$ python3 -q
>>> import numpy as np
>>> import numpy.linalg as la
>>> np.set_printoptions(precision=1, suppress=True, linewidth=120)
>>> K = np.load("w.npy")
>>> K
array([[0.8, 0.3, 0.3],
       [0.3, 0.1, 0.1],
       [0.3, 0.1, 0.1]])
>>> # symmetric
>>> Uu, s, Vh = la.svd(K)
>>> s.round(1) + 0
array([1., 0., 0.])
>>> M2 = Uu[:, :1] @ np.diag(s[:1]) @ Vh[:1]
>>> print(M2)
[[0.8 0.3 0.3]
 [0.3 0.1 0.1]
 [0.3 0.1 0.1]]
>>> round(float(la.norm(K - M2, 2)), 1), round(float(s[1]), 1)
(0.0, 0.0)
>>> la.matrix_rank(K, rtol=0.05)
np.int64(1)
>>> rk = la.matrix_rank(K)
>>> rk
np.int64(1)
>>> ns = la.svd(K)[2][rk:].T
>>> print(la.matrix_rank(K.T @ K), la.matrix_rank(K @ K.T))
1 1
>>> print(np.round(K @ ns, 1) + 0)
[[0. 0.]
 [0. 0.]
 [0. 0.]]
>>> [int(la.matrix_rank(np.delete(K, i, axis=0))) for i in range(3)]
[1, 1, 1]
>>> [int(la.matrix_rank(K[:i])) for i in range(1, len(K) + 1)]
[1, 1, 1]
>>> ns.shape
(3, 2)
>>> print([int(la.matrix_rank(K[:, :j + 1])) for j in range(3)])
[1, 1, 1]
>>> Z = np.array([[-0.5, 0.2, -0.3]])
>>> rng = np.random.default_rng(42)
>>> feats = np.array([[-2],
...     [2],
...     [3],
...     [1],
...     [-2],
...     [0],
...     [-2],
...     [0],
...     [-1],
...     [-3],
...     [-3],
...     [-2],
...     [-2],
...     [-2],
...     [1],
...     [-3],
...     [3]]) @ Z + 0.3 * rng.normal(size=(17, 3))
>>> feats.round(1) + 0
array([[ 1.1, -0.7,  0.8],
       [-0.7, -0.2, -1. ],
       [-1.5,  0.5, -0.9],
       [-0.8,  0.5, -0.1],
       [ 1. , -0.1,  0.7],
       [-0.3,  0.1, -0.3],
       [ 1.3, -0.4,  0.5],
       [-0.2,  0.4,  0. ],
       [ 0.4, -0.3,  0.5],
       [ 1.6, -0.5,  1. ],
       [ 2.1, -0.7,  0.7],
       [ 0.8, -0.2,  0.9],
       [ 1. , -0.7,  0.4],
       [ 1.2, -0.2,  0.8],
       [-0.7,  0.3, -0.3],
       [ 1.6, -0.3,  1. ],
       [-1.3,  0.6, -0.8]])
>>> cov = np.cov(feats, rowvar=False)
>>> feats.std(axis=0)
array([1.1, 0.4, 0.7])
>>> round(np.corrcoef(feats[:, 2], feats[:, 0])[0, 1], 1)
np.float64(0.9)
>>> np.round(np.polyfit(feats[:, 2], feats[:, 0], 1), 1) + 0
array([1.5, 0. ])
>>> print(cov.shape)
(3, 3)
>>> np.argsort(-feats.std(axis=0).round(6), kind="stable")
array([0, 2, 1])
>>> W0 = np.loadtxt("dump.csv", delimiter=",")
>>> W0
array([[-0.6,  0.9, -0.9,  0.6],
       [ 0.8, -1.3,  0.4, -0.1],
       [ 0.2, -0.2,  0. , -0.1]])
>>> u = np.array([-3, 5])
>>> np.convolve(W0[2], u)
array([-0.6,  1.6, -1. ,  0.3, -0.5])
>>> np.round(np.correlate(W0[2], W0[1], "full"), 1) + 0
array([ 0. ,  0.1, -0.3,  0.4, -0.2,  0.1, -0.1])
>>> np.polyval(u, W0[2])
array([4.4, 5.6, 5. , 5.3])
>>> print(np.cross(W0[2, :3], W0[1, :3]))
[-0.1 -0.1 -0.1]
>>> M2 = W0 + rng.integers(-2, 3, (3, 2)) @ rng.integers(-2, 3, (2, 4))
>>> print(M2)
[[-2.6 -1.1 -1.9 -1.4]
 [-1.2 -3.3 -0.6 -2.1]
 [-1.8 -2.2 -1.  -2.1]]
>>> np.round(la.svd(M2 - W0, compute_uv=False), 1) + 0
array([6.2, 0. , 0. ])
>>> la.matrix_rank(M2 - W0, tol=1e-8)
np.int64(1)
>>> vec = np.array([-1, -2, 7, 1])
>>> h1 = np.maximum(M2 @ vec, 0)
>>> print(h1)
[0.  1.5 0. ]
>>> print(np.flatnonzero(h1 > 1e-9))
[1]
>>> print(M2 * (h1 > 1e-9)[:, None])
[[-0.  -0.  -0.  -0. ]
 [-1.2 -3.3 -0.6 -2.1]
 [-0.  -0.  -0.  -0. ]]
>>> data = np.array([[0, -4], [4, 0]])
>>> theta = np.radians(4)
>>> R = np.eye(2)
>>> R[1, 1] = R[0, 0] = np.cos(theta)
>>> R[1, 0], R[0, 1] = -np.sin(theta), np.sin(theta)
>>> R
array([[ 1. ,  0.1],
       [-0.1,  1. ]])
>>> M2 = data @ R.T
>>> round(float(la.det(R)), 1), np.round(np.trace(R), 1)
(1.0, np.float64(2.0))
>>> print(la.svd(data, compute_uv=False), la.svd(M2, compute_uv=False))
[4. 4.] [4. 4.]
>>> M2
array([[-0.3, -4. ],
       [ 4. , -0.3]])
>>> np.allclose(la.norm(data, axis=1), la.norm(M2, axis=1))
True
>>> np.allclose(data @ data.T, M2 @ M2.T)
True
>>> cov = W0.T @ W0
>>> round(float(np.trace(cov)), 1), round((W0 ** 2).sum(), 1)
(4.9, np.float64(4.9))
>>> np.round(la.eigvalsh(cov)[::-1], 1) + 0
array([4.6, 0.4, 0. , 0. ])
>>> np.allclose(cov, cov.T)
True
>>> print(la.matrix_rank(cov))
3
>>> theta = np.sort(rng.uniform(-2, 2, 14))
>>> mat = np.c_[theta, theta ** 2, theta ** 3] @ np.array([[2, 1, 2], [4, 1, 5], [4, 3, 0]])
>>> mat
array([[-16.1, -18.2,  13.9],
       [ -3. ,  -4.3,   4.2],
       [ -2.4,  -3.5,   3.5],
       [ -1. ,  -1.6,   1.5],
       [ -0.4,  -0.4,  -0.1],
       [ -0.3,  -0.2,  -0.2],
       [ -0.2,  -0.1,  -0.2],
       [  0.7,   0.3,   0.7],
       [  0.8,   0.3,   0.8],
       [  0.9,   0.4,   0.9],
       [  2.9,   1.3,   2.5],
       [  4.4,   2. ,   3.6],
       [ 11.4,   5.8,   7.7],
       [ 22.1,  11.9,  12.8]])
>>> cen = (mat - mat.mean(axis=0)) / mat.std(axis=0)
>>> np.argwhere(np.abs(cen) > 2)
array([[ 0,  0],
       [ 0,  1],
       [ 0,  2],
       [13,  0],
       [13,  2]])
>>> beta = la.lstsq(np.delete(cen, 2, axis=1), cen[:, 2])[0]
>>> beta
array([ 3.4, -3.4])
>>> np.abs(beta).argmax()
np.int64(0)
>>> X = np.load("a.npy")
>>> X
array([[-4,  0,  0],
       [-2, -1,  0],
       [-2,  0,  4]])
>>> # triangular, det is the product of the diagonal
>>> evals, vecs = la.eig(X)
>>> evals
array([ 4., -1., -4.])
>>> print(np.prod(evals))
16.0
>>> print(np.sort(la.eigvals(X @ X)))
[ 1. 16. 16.]
>>> Q, vecs = la.qr(X[:, :1])[0], la.qr(X[:, 1:])[0]
>>> s = la.svd(Q.T @ vecs, compute_uv=False)
>>> s
array([0.6])
>>> print(np.round(la.norm(Q @ Q.T - vecs @ vecs.T, 2), 1))
1.0
>>> u = np.array([0, -1, -1])
>>> M2 = X + np.outer(u, np.eye(3)[1])
>>> la.matrix_rank(M2 - X)
np.int64(1)
>>> print(M2)
[[-4.  0.  0.]
 [-2. -2.  0.]
 [-2. -1.  4.]]
>>> arr = np.loadtxt("layer15.csv", delimiter=",")
>>> arr
array([[-11.6,   1.3, -15.4],
       [  1.3,   3.1,  -4.8],
       [  2.3,   2.9,  -3.6],
       [  2.6,   2.7,  -2.8],
       [  2.4,   2. ,  -1.8],
       [  2.3,   1.9,  -1.6],
       [ -0.8,  -0.7,   0.8],
       [ -1. ,  -0.9,   1. ],
       [ -0.5,  -2.9,   9. ],
       [  1.8,  -3.1,  13.4],
       [  2.3,  -3.1,  14.2],
       [  2.5,  -3.1,  14.5],
       [  3.2,  -3. ,  15.6]])
>>> z = arr[:, 0] > np.median(arr[:, 0])
>>> u = arr[z].mean(axis=0) - arr[~z].mean(axis=0)
>>> z.astype(int)
array([0, 0, 0, 1, 1, 0, 0, 0, 0, 0, 0, 1, 1])
>>> Z = arr[[1, 2]].astype(float)
>>> for _ in range(6):
...     z = la.norm(arr[:, None] - Z, axis=-1).argmin(axis=1)
...     Z = np.array([arr[z == j].mean(axis=0) for j in range(2)])
... 
>>> z
array([0, 0, 1, 1, 1, 1, 1, 1, 1, 1, 1, 1, 1])
>>> Z[1] - Z[0]
array([ 6.7, -2.9, 15.4])
>>> print(Z)
[[ -5.1   2.2 -10.1]
 [  1.6  -0.7   5.3]]
>>> F = np.array([[7, 12, 8],
...     [1, 7, 2],
...     [5, 9, 6],
...     [7, 8, 8],
...     [7, 6, 8],
...     [7, 10, 8],
...     [5, 7, 6],
...     [1, 5, 2],
...     [7, 8, 8],
...     [7, 10, 8],
...     [3, 10, 4],
...     [1, 5, 2],
...     [5, 11, 6],
...     [7, 8, 8],
...     [1, 7, 2],
...     [7, 8, 8],
...     [3, 4, 4],
...     [1, 9, 2],
...     [3, 10, 4]])
>>> # row 8 repeats row 3
>>> Uu, s, Vh = la.svd(F)
>>> np.argmax(s[:-1] / (s[1:] + 1e-6)) + 1
np.int64(2)
>>> M2 = Uu[:, :2] @ np.diag(s[:2]) @ Vh[:2]
>>> M2
array([[ 6.8, 12. ,  8.2],
       [ 1.1,  7. ,  1.9],
       [ 5. ,  9. ,  6. ],
       [ 7. ,  8. ,  8. ],
       [ 7.1,  6. ,  7.9],
       [ 6.9, 10. ,  8.1],
       [ 5.1,  7. ,  5.9],
       [ 1.2,  5. ,  1.8],
       [ 7. ,  8. ,  8. ],
       [ 6.9, 10. ,  8.1],
       [ 2.9, 10. ,  4.1],
       [ 1.2,  5. ,  1.8],
       [ 4.9, 11. ,  6.1],
       [ 7. ,  8. ,  8. ],
       [ 1.1,  7. ,  1.9],
       [ 7. ,  8. ,  8. ],
       [ 3.3,  4. ,  3.7],
       [ 1. ,  9. ,  2. ],
       [ 2.9, 10. ,  4.1]])
>>> proj = F @ la.solve(F.T @ F, F.T)
>>> print(np.diag(proj))
[0.2 0.2 0.1 0.1 0.2 0.1 0.1 0.2 0.1 0.1 0.2 0.2 0.2 0.1 0.2 0.1 0.3 0.2 0.2]
>>> proj @ F[:, 1]
array([12.,  7.,  9.,  8.,  6., 10.,  7.,  5.,  8., 10., 10.,  5., 11.,  8.,  7.,  8.,  4.,  9., 10.])
>>> la.cond(F) > 100
np.False_
>>> np.argsort(-la.norm(F, axis=0).round(6), kind="stable")[:3]
array([1, 2, 0])
>>> np.round(la.norm(F, 2) / la.norm(F), 1)
np.float64(1.0)
>>> [round(float(x), 1) for x in la.svd(F, compute_uv=False)[:3]]
[49.1, 10.5, 0.8]
